>>> import numpy as np
>>> from numpy import linalg as LA
>>> np.set_printoptions(precision=1, suppress=True, linewidth=140)
>>> W0 = np.load("mat.npy")
>>> print(W0.round(1) + 0)
[[-0.3  0.3 -0.2  0.5 -0.1 -0.4 -0.6]
 [ 0.1 -0.5  0.5 -0.1 -0.3  0.1 -0.6]
 [-0.2 -0.5 -0.2 -0.4 -0.1 -0.7  0.2]
 [ 0.3  0.3 -0.3 -0.3 -0.8  0.   0. ]
 [ 0.7 -0.4 -0.2  0.6  0.  -0.2  0.1]
 [ 0.5  0.4  0.1 -0.5  0.4 -0.3 -0.3]
 [ 0.1  0.3  0.7  0.2 -0.2 -0.4  0.3]]
>>> # orthonormal columns
>>> vec = np.array([3, 3, 3, 2, 2, 2, 1])
>>> print(round(float(LA.det(W0)), 1))
1.0
>>> print(np.sort(np.abs(np.degrees(np.angle(LA.eigvals(W0))))))
[  0.   77.2  77.2 111.7 111.7 162.1 162.1]
>>> print(np.abs(LA.eigvals(W0)))
[1. 1. 1. 1. 1. 1. 1.]
>>> print(np.round(LA.inv(W0), 1) + 0)
[[-0.3  0.1 -0.2  0.3  0.7  0.5  0.1]
 [ 0.3 -0.5 -0.5  0.3 -0.4  0.4  0.3]
 [-0.2  0.5 -0.2 -0.3 -0.2  0.1  0.7]
 [ 0.5 -0.1 -0.4 -0.3  0.6 -0.5  0.2]
 [-0.1 -0.3 -0.1 -0.8  0.   0.4 -0.2]
 [-0.4  0.1 -0.7  0.  -0.2 -0.3 -0.4]
 [-0.6 -0.6  0.2  0.   0.1 -0.3  0.3]]
>>> print([p for p in range(1, 25) if np.allclose(LA.matrix_power(W0, p), np.eye(7))])
[]
>>> rng = np.random.default_rng(453)
>>> labels = rng.integers(0, 2, 5)
>>> mat = (labels[:, None] == labels) * 4 + np.eye(5)
>>> print(mat)
[[5. 0. 4. 0. 0.]
 [0. 5. 0. 4. 4.]
 [4. 0. 5. 0. 0.]
 [0. 4. 0. 5. 4.]
 [0. 4. 0. 4. 5.]]
>>> ev, evecs = LA.eigh(mat)
>>> vec = np.array([1, 5, -2, 4, 2])
>>> print(np.abs(mat).sum(axis=1).max(), np.abs(ev).max())
13.0 13.0
>>> print((np.sign(evecs[:, -1].round(6)) == np.sign(evecs[0, -1].round(6))).astype(int))
[1 0 1 0 0]
>>> print(evecs * np.sqrt(ev) @ evecs.T)
[[2.  0.  1.  0.  0. ]
 [0.  1.9 0.  0.9 0.9]
 [1.  0.  2.  0.  0. ]
 [0.  0.9 0.  1.9 0.9]
 [0.  0.9 0.  0.9 1.9]]
>>> print(evecs * np.abs(ev) @ evecs.T)
[[5. 0. 4. 0. 0.]
 [0. 5. 0. 4. 4.]
 [4. 0. 5. 0. 0.]
 [0. 4. 0. 5. 4.]
 [0. 4. 0. 4. 5.]]
>>> M = np.load("x.npy")
>>> print(M)
[[ 4 -9 -3 -2  0  6  7 -3  6  2]
 [ 3 -8  2 -2  7  3  2  2 -2  1]
 [-3  3 -7  2  9 -2  5  6 -2  6]
 [ 6 -7  2  6 -8 -4 -1  2 -9 -8]
 [-5 -6 -9 -7  1  9  5 -1  1  1]
 [-5 -1 -4  6 -2  3 -1 -9 -4  9]
 [-9 -8  1 -6  5 -7  2 -8  2 -2]]
>>> vec = np.ones(5)
>>> for _ in range(6):
...     vec = mat @ vec
...     vec /= LA.norm(vec)
...     print(round(vec @ mat @ vec, 1))
... 
12.0
12.5
12.7
12.9
12.9
13.0
>>> print(vec)
[0.1 0.6 0.1 0.6 0.6]
>>> def softmax(z):
...     e = np.exp(z - z.max(axis=-1, keepdims=True))
...     return e / e.sum(axis=-1, keepdims=True)
... 
>>> print(np.round(softmax(M[2]), 1) + 0)
[0.  0.  0.  0.  0.9 0.  0.  0.  0.  0. ]
>>> print(np.round(softmax(10 * M[2]), 1) + 0)
[0. 0. 0. 0. 1. 0. 0. 0. 0. 0.]
>>> att = M @ M.T / np.sqrt(10)
>>> print(softmax(att)[2] @ M)
[-3.  3. -7.  2.  9. -2.  5.  6. -2.  6.]
>>> print(np.round(softmax(att), 1) + 0)
[[1. 0. 0. 0. 0. 0. 0.]
 [0. 1. 0. 0. 0. 0. 0.]
 [0. 0. 1. 0. 0. 0. 0.]
 [0. 0. 0. 1. 0. 0. 0.]
 [0. 0. 0. 0. 1. 0. 0.]
 [0. 0. 0. 0. 0. 1. 0.]
 [0. 0. 0. 0. 0. 0. 1.]]
>>> print(np.round(softmax(att + np.triu(np.full(att.shape, -np.inf), 1)), 1) + 0)
[[1. 0. 0. 0. 0. 0. 0.]
 [0. 1. 0. 0. 0. 0. 0.]
 [0. 0. 1. 0. 0. 0. 0.]
 [0. 0. 0. 1. 0. 0. 0.]
 [0. 0. 0. 0. 1. 0. 0.]
 [0. 0. 0. 0. 0. 1. 0.]
 [0. 0. 0. 0. 0. 0. 1.]]
>>> other = np.array([[0, 2, 2],
...     [0, 1, 0],
...     [1, 0, 1],
...     [0, 0, 1],
...     [2, 0, 0],
...     [0, 0, 0],
...     [0, 2, 2],
...     [2, 2, 1],
...     [2, 1, 0],
...     [1, 1, 2]])
>>> print(M @ other)
[[  5  15  18]
 [ 17   5  14]
 [ 25  23  17]
 [-36 -10   4]
 [ -6  -6 -15]
 [-25 -26  -1]
 [ -3 -38 -31]]
>>> print(LA.matrix_rank(M @ other))
3
>>> print(np.vstack([M, other.T]).shape)
(10, 10)
>>> print(np.einsum("ij->j", M))
[ -9 -36 -18  -3  12   8  19 -11  -8   9]
>>> M @ M
Traceback (most recent call last):
  File "<python-input-39>", line 1, in <module>
    M @ M
    ~~^~~
ValueError: matmul: Input operand 1 has a mismatch in its core dimension 0, with gufunc signature (n?,k),(k,m?)->(n?,m?) (size 7 is different from 10)
>>> gram = M.T @ M
>>> print(gram)
[[ 201   -4   83   75  -94   18  -25  110  -33  -87]
 [  -4  304   26   82  -17  -57 -102   94    1   49]
 [  83   26  164   33  -61 -106  -93   12  -17 -109]
 [  75   82   33  169  -93  -49  -67   27 -109   17]
 [ -94  -17  -61  -93  224    3   84   29   59   98]
 [  18  -57 -106  -49    3  204   70  -12   53   85]
 [ -25 -102  -93  -67   84   70  109   -1   50   46]
 [ 110   94   12   27   29  -12   -1  199  -33  -50]
 [ -33    1  -17 -109   59   53   50  -33  146   31]
 [ -87   49 -109   17   98   85   46  -50   31  191]]
>>> print(np.allclose(gram, gram.T))
True
>>> print(np.trace(gram), (M ** 2).sum())
1911 1911
>>> print(np.round(LA.eigvalsh(gram)[::-1], 1) + 0)
[644.4 384.5 288.2 265.7 183.3  97.1  47.8   0.    0.    0. ]
>>> print(np.diag(gram))
[201 304 164 169 224 204 109 199 146 191]
